$ python3 -q
>>> import numpy as np
>>> from numpy import linalg as LA
>>> np.set_printoptions(precision=1, suppress=True, linewidth=160, legacy="1.25")
>>> tidy = lambda a: np.round(a, 1) + 0
>>> Z = np.sign(np.array([[1, 2, 1], [0, 3, 0], [2, 3, 5]]))
>>> B = (np.tril(Z, -1) + np.eye(3)) @ (np.triu(Z, 1) + np.eye(3))
>>> w = np.array([0, 2, 1])
>>> K = np.rint(B * w @ LA.inv(B)) + 0
>>> K
array([[-1.,  1.,  1.],
       [ 0.,  2.,  0.],
       [-2.,  2.,  2.]])
>>> rk = LA.matrix_rank(K)
>>> rk
2
>>> ns = LA.svd(K)[2][rk:].T
>>> LA.matrix_rank(K.T @ K), LA.matrix_rank(K @ K.T)
(2, 2)
>>> np.allclose(K @ ns, 0)
True
>>> ns.shape
(3, 1)
>>> [int(LA.matrix_rank(np.delete(K, i, axis=0))) for i in range(3)]
[2, 1, 2]
>>> tidy(ns[:, 0] / ns[np.abs(ns[:, 0]).round(6).argmax(), 0])
array([1., 0., 1.])
>>> tidy(ns @ ns.T)
array([[0.5, 0. , 0.5],
       [0. , 0. , 0. ],
       [0.5, 0. , 0.5]])
>>> U, sv, Vt = LA.svd(K)
>>> tidy(sv)
array([4.1, 1.6, 0. ])
>>> np.argmax(sv[:-1] / (sv[1:] + 1e-6)) + 1
2
>>> B = U[:, :2] @ np.diag(sv[:2]) @ Vt[:2]
>>> tidy(B)
array([[-1.,  1.,  1.],
       [ 0.,  2.,  0.],
       [-2.,  2.,  2.]])
>>> tidy(np.abs(K - B).max())
0.0
>>> tidy(LA.norm(K - B) / LA.norm(K))
0.0
>>> U, sv, Vt = LA.svd(K)
>>> evecs = Vt[:(sv > 1e-8).sum()]
>>> rng = np.random.default_rng(48)
>>> x = K[1] + 2 * K[0] + rng.integers(2) * np.eye(3)[0]
>>> x
array([-2.,  4.,  2.])
>>> np.allclose(evecs.T @ evecs @ x, x)
True
>>> LA.matrix_rank(np.vstack([K, x]))
2
>>> tidy(np.diag(evecs.T @ evecs))
array([0.5, 1. , 0.5])
>>> tidy(evecs.T @ evecs)
array([[ 0.5,  0. , -0.5],
       [ 0. ,  1. ,  0. ],
       [-0.5,  0. ,  0.5]])
>>> tidy(LA.norm(x - evecs.T @ evecs @ x))
0.0
>>> K.sum(axis=0)
array([-3.,  5.,  3.])
>>> tidy(LA.svd(K, compute_uv=False))
array([4.1, 1.6, 0. ])
>>> np.zeros(3, 3)
Traceback (most recent call last):
  File "<python-input-37>", line 1, in <module>
    np.zeros(3, 3)
    ~~~~~~~~^^^^^^
TypeError: Cannot interpret '3' as a data type
>>> np.abs(K).max()
2.0
>>> E = np.loadtxt("dump.csv", delimiter=",")
>>> E
array([[8., 0., 0.],
       [0., 3., 0.],
       [0., 0., 4.]])
>>> tidy(LA.pinv(E))
array([[0.1, 0. , 0. ],
       [0. , 0.3, 0. ],
       [0. , 0. , 0.2]])
>>> E[:, 1] @ E[:, 2]
0.0
>>> E @ E.T
array([[64.,  0.,  0.],
       [ 0.,  9.,  0.],
       [ 0.,  0., 16.]])
